$ ipython --no-banner

In [1]: import numpy as np

In [2]: np.set_printoptions(precision=3, suppress=True, linewidth=160, floatmode="fixed")

In [3]: data = np.array([[-2, 0, 0], [0, 0, 1], [0, 1, 0]])

In [4]: Q, r_ = np.linalg.qr(data)

In [5]: np.allclose(r_.T @ r_, data.T @ data)
Out[5]: True

In [6]: Q @ r_
Out[6]: 
array([[-2.000,  0.000,  0.000],
       [ 0.000,  0.000,  1.000],
       [ 0.000,  1.000,  0.000]])

In [7]: Q
Out[7]: 
array([[ 1.000,  0.000,  0.000],
       [-0.000,  0.000, -1.000],
       [-0.000, -1.000,  0.000]])

In [8]: vals, vecs = np.linalg.eig(data)

In [9]: np.sort(np.linalg.eigvals(data.T))
Out[9]: array([-2.000, -1.000,  1.000])

In [10]: cent = np.array([[-1, 2, 3], [-3, 1, 0]])

In [11]: m1 = np.repeat(cent, 27 // 2, axis=0)

In [12]: rng = np.random.default_rng(557)

In [13]: m1 = m1 + 0.05 * rng.normal(size=m1.shape)

In [14]: m1
Out[14]: 
array([[-0.959,  1.990,  2.953],
       [-0.973,  1.926,  2.949],
       [-0.992,  2.058,  2.928],
       [-0.986,  1.929,  2.985],
       [-0.966,  1.952,  3.001],
       [-1.006,  1.981,  3.065],
       [-1.029,  1.995,  2.949],
       [-1.078,  1.971,  3.065],
       [-1.022,  2.101,  3.094],
       [-0.931,  1.963,  3.036],
       [-0.965,  2.010,  3.037],
       [-0.963,  2.035,  2.969],
       [-0.982,  2.021,  3.059],
       [-3.050,  0.989, -0.011],
       [-2.943,  0.998, -0.079],
       [-3.005,  0.935,  0.022],
       [-3.015,  0.963, -0.017],
       [-2.987,  0.933, -0.074],
       [-3.043,  0.998, -0.029],
       [-2.917,  0.968, -0.054],
       [-2.929,  0.960, -0.020],
       [-2.905,  1.007,  0.003],
       [-2.977,  0.948,  0.097],
       [-2.988,  0.942,  0.019],
       [-2.944,  0.948,  0.062],
       [-2.987,  1.058,  0.001]])

In [15]: x = np.array([-1, 1, 1])

In [16]: target = m1 @ x

In [17]: np.linalg.solve(m1.T @ m1, m1.T @ target)
Out[17]: array([-1.000,  1.000,  1.000])

In [18]: try:
    ...:     np.linalg.solve(m1, target)
    ...: except np.linalg.LinAlgError as e:
    ...:     print("failed:", e)
    ...: 
failed: Last 2 dimensions of the array must be square

In [19]: target = target + 0.05 * rng.normal(size=26)

In [20]: target
Out[20]: 
array([5.905, 5.919, 5.992, 5.903, 5.922, 6.026, 5.980, 6.112, 6.210, 5.964, 6.044, 6.033, 6.075, 4.131, 3.895, 3.965, 4.063, 3.859, 3.975, 3.812, 3.835,
       3.925, 4.014, 3.890, 3.886, 4.062])

In [21]: beta, *_ = np.linalg.lstsq(m1, target)

In [22]: [round(float(np.linalg.norm(np.linalg.solve(m1.T @ m1 + lam * np.eye(3), m1.T @ target))), 2) for lam in (0, 1, 10, 100)]
Out[22]: [1.76, 1.73, 1.66, 1.2]

In [23]: beta
Out[23]: array([-0.945,  1.171,  0.910])

In [24]: np.round(m1.T @ (target - m1 @ beta), 3) + 0
Out[24]: array([0.000, 0.000, 0.000])

In [25]: beta.round()
Out[25]: array([-1.000,  1.000,  1.000])

In [26]: np.linalg.norm(m1, axis=0)
Out[26]: array([11.309,  8.005, 10.845])

In [27]: np.round(m1[9] @ m1[0], 3)
Out[27]: np.float64(13.762)

In [28]: round(np.linalg.norm(m1, 2), 3)
Out[28]: np.float64(14.954)

In [29]: round(float(np.linalg.norm(m1, "nuc")), 3)
Out[29]: 24.442

In [30]: round(np.linalg.norm(m1) ** 2 / np.linalg.norm(m1, 2) ** 2, 3)
Out[30]: np.float64(1.384)

In [31]: idx = m1[:, 2] > np.median(m1[:, 2])

In [32]: r0 = m1[idx].mean(axis=0) - m1[~idx].mean(axis=0)

In [33]: np.argsort(-np.abs(r0).round(6), kind="stable")
Out[33]: array([2, 0, 1])

In [34]: np.abs(np.linalg.svd(m1)[2][-1])
Out[34]: array([0.276, 0.840, 0.467])

In [35]: round(np.log10(np.linalg.cond(m1)))
Out[35]: 2

In [36]: np.linalg.matrix_rank(m1, rtol=0.1)
Out[36]: np.int64(2)

In [37]: np.linalg.cond(m1) > 100
Out[37]: np.False_

In [38]: round(np.linalg.norm(m1, 2) / np.linalg.norm(m1), 3)
Out[38]: np.float64(0.85)

In [39]: np.argsort(-np.linalg.norm(m1, axis=0).round(6), kind="stable")[:3]
Out[39]: array([0, 2, 1])
